$ python3 -q
>>> import numpy as np
>>> np.set_printoptions(precision=2, suppress=True, linewidth=140)
>>> rnd = lambda a: np.round(a, 2) + 0
>>> data = np.load("mat.npy")
>>> data
array([[-2.14, -3.  , -1.09],
       [-0.78, -2.65, -0.17],
       [-1.2 ,  0.71, -1.46],
       [ 3.24,  1.07,  5.14],
       [ 0.46, -0.67, -8.04],
       [ 0.69, -1.02, -3.5 ],
       [ 0.34,  1.44,  0.78],
       [ 4.13, -0.37,  0.69],
       [-0.92,  0.54,  1.61],
       [-2.54,  4.62, -0.21],
       [ 2.42, -0.5 ,  2.68],
       [-2.31,  0.12,  2.27],
       [ 6.89,  2.71, -0.36],
       [-1.29,  7.93, -2.07],
       [ 0.83,  0.51,  4.36],
       [-1.65, -4.5 ,  3.11],
       [-0.85,  0.89, -0.02],
       [-0.96,  4.6 ,  4.89],
       [-4.22,  8.82,  1.96],
       [ 0.36,  0.88, -8.01],
       [ 0.71, -0.64,  0.75],
       [-1.59, -2.72,  0.09],
       [ 3.9 , -3.95, -2.88],
       [-4.76,  1.22, -4.65],
       [ 2.07, -3.2 , -1.47],
       [-0.79,  3.99, -3.47]])
>>> Ac = data - data.mean(axis=0)
>>> evecs = np.linalg.svd(Ac)[2][:2]
>>> Y = Ac - Ac @ evecs.T @ evecs
>>> rnd(np.linalg.norm(Y) / np.linalg.norm(Ac))
np.float64(0.44)
>>> rnd(np.diag(evecs.T @ evecs))
array([0.19, 0.83, 0.98])
>>> E = np.array([[-0.3, -0.6, 1.6, 1.3, 1.4],
...     [-0.4, 0.5, -0.2, 0.0, -1.4],
...     [1.1, -0.3, 0.0, -1.7, 1.1],
...     [1.01, -0.37, 0.08, -1.64, 1.05],
...     [-1.1, -0.6, 1.0, 0.3, -2.1]])
>>> rng = np.random.default_rng(817)
>>> idx = rng.permutation(5)
>>> idx
array([2, 3, 1, 0, 4])
>>> Y = E[idx][:, idx]
>>> np.diag(Y)
array([ 0.  , -1.64,  0.5 , -0.3 , -2.1 ])
>>> ev, evecs = np.linalg.eig(E)
>>> rnd(np.sort(np.linalg.eigvals(E.T)))
array([-3.41, -1.51, -0.06,  0.27,  1.17])
>>> np.allclose(E @ E.T, E.T @ E)
False
>>> rnd(np.sort(np.abs(np.linalg.eigvals(E))))
array([0.06, 0.27, 1.17, 1.51, 3.41])
>>> np.linalg.determinant(E)
Traceback (most recent call last):
  File "<python-input-20>", line 1, in <module>
    np.linalg.determinant(E)
    ^^^^^^^^^^^^^^^^^^^^^
AttributeError: module 'numpy.linalg' has no attribute 'determinant'
>>> rnd((E - E.T) / 2)
array([[ 0.  , -0.1 ,  0.25,  0.15,  1.25],
       [ 0.1 ,  0.  ,  0.05,  0.18, -0.4 ],
       [-0.25, -0.05,  0.  , -0.89,  0.05],
       [-0.15, -0.18,  0.89,  0.  ,  0.38],
       [-1.25,  0.4 , -0.05, -0.38,  0.  ]])
>>> rnd(np.linalg.det(E))
np.float64(-0.1)
>>> np.trace(E)
np.float64(-3.54)
>>> rnd((E + E.T) / 2)
array([[-0.3 , -0.5 ,  1.35,  1.16,  0.15],
       [-0.5 ,  0.5 , -0.25, -0.18, -1.  ],
       [ 1.35, -0.25,  0.  , -0.81,  1.05],
       [ 1.16, -0.18, -0.81, -1.64,  0.68],
       [ 0.15, -1.  ,  1.05,  0.68, -2.1 ]])
>>> W0 = np.load("x.npy")
>>> W0
array([[-1. , -0.7,  0.2,  1.1],
       [ 1.3, -0.1,  0. , -0.3],
       [ 1.2,  3.3,  0.5,  0.1],
       [-1.6,  1.1, -2.6, -0.5],
       [ 0.2, -0.1, -1.2,  0.8],
       [-1.1, -0.4,  0.8,  0.3]])
>>> u, v = W0[3], W0[5]
>>> print(rnd(u @ v))
-0.91
>>> rnd(u @ u)
np.float64(10.78)
>>> p = (u @ v) / (u @ u) * u
>>> rnd(p)
array([ 0.14, -0.09,  0.22,  0.04])
>>> np.linalg.matrix_rank(np.outer(u, v))
np.int64(1)
>>> (v - p) @ u
np.float64(0.0)
>>> rnd(v - p)
array([-1.24, -0.31,  0.58,  0.26])
>>> F = (rng.random((3, 3)) < 0.3) + np.eye(3)
>>> F /= F.sum(axis=1, keepdims=True)
>>> F
array([[0.5, 0.5, 0. ],
       [0. , 1. , 0. ],
       [0. , 0. , 1. ]])
>>> print(F @ F)
[[0.25 0.75 0.  ]
 [0.   1.   0.  ]
 [0.   0.   1.  ]]
>>> rnd(np.sort(np.linalg.eigvals(F)))
array([0.5, 1. , 1. ])
>>> rnd(np.linalg.matrix_power(F - np.diag(np.diag(F)), 3))
array([[0., 0., 0.],
       [0., 0., 0.],
       [0., 0., 0.]])
>>> [int(np.linalg.matrix_rank(np.linalg.matrix_power(F, p))) for p in range(1, 4)]
[3, 3, 3]
>>> K = np.load("data.npy")
>>> print(K)
[[ 1  1  1  1 -1 -1 -1 -1]
 [ 1 -1  1 -1 -1  1 -1  1]
 [ 1  1 -1 -1 -1 -1  1  1]
 [ 1 -1  1 -1  1 -1  1 -1]
 [ 1 -1 -1  1  1 -1 -1  1]]
>>> theta = np.radians(135)
>>> R = np.eye(8)
>>> R[6, 6] = R[3, 3] = np.cos(theta)
>>> R[6, 3], R[3, 6] = -np.sin(theta), np.sin(theta)
>>> rnd(R)
array([[ 1.  ,  0.  ,  0.  ,  0.  ,  0.  ,  0.  ,  0.  ,  0.  ],
       [ 0.  ,  1.  ,  0.  ,  0.  ,  0.  ,  0.  ,  0.  ,  0.  ],
       [ 0.  ,  0.  ,  1.  ,  0.  ,  0.  ,  0.  ,  0.  ,  0.  ],
       [ 0.  ,  0.  ,  0.  , -0.71,  0.  ,  0.  ,  0.71,  0.  ],
       [ 0.  ,  0.  ,  0.  ,  0.  ,  1.  ,  0.  ,  0.  ,  0.  ],
       [ 0.  ,  0.  ,  0.  ,  0.  ,  0.  ,  1.  ,  0.  ,  0.  ],
       [ 0.  ,  0.  ,  0.  , -0.71,  0.  ,  0.  , -0.71,  0.  ],
       [ 0.  ,  0.  ,  0.  ,  0.  ,  0.  ,  0.  ,  0.  ,  1.  ]])
>>> Y = K @ R.T
>>> np.allclose(K @ K.T, Y @ Y.T)
True
>>> rnd(Y)
array([[ 1.  ,  1.  ,  1.  , -1.41, -1.  , -1.  ,  0.  , -1.  ],
       [ 1.  , -1.  ,  1.  ,  0.  , -1.  ,  1.  ,  1.41,  1.  ],
       [ 1.  ,  1.  , -1.  ,  1.41, -1.  , -1.  ,  0.  ,  1.  ],
       [ 1.  , -1.  ,  1.  ,  1.41,  1.  , -1.  ,  0.  , -1.  ],
       [ 1.  , -1.  , -1.  , -1.41,  1.  , -1.  ,  0.  ,  1.  ]])
>>> x0 = np.array([3, 2, -4, 0, -4, 3, -4, -2])
>>> y = R @ x0
>>> rnd(y)
array([ 3.  ,  2.  , -4.  , -2.83, -4.  ,  3.  ,  2.83, -2.  ])
>>> rnd(np.linalg.solve(R.T, R[7]))
array([0., 0., 0., 0., 0., 0., 0., 1.])
>>> rnd(np.linalg.solve(R, y))
array([ 3.,  2., -4.,  0., -4.,  3., -4., -2.])
>>> print(rnd(np.linalg.solve(R, -2 * y)))
[-6. -4.  8.  0.  8. -6.  8.  4.]
>>> rnd(np.linalg.solve(R, y + R[:, 4]))
array([ 3.,  2., -4.,  0., -3.,  3., -4., -2.])
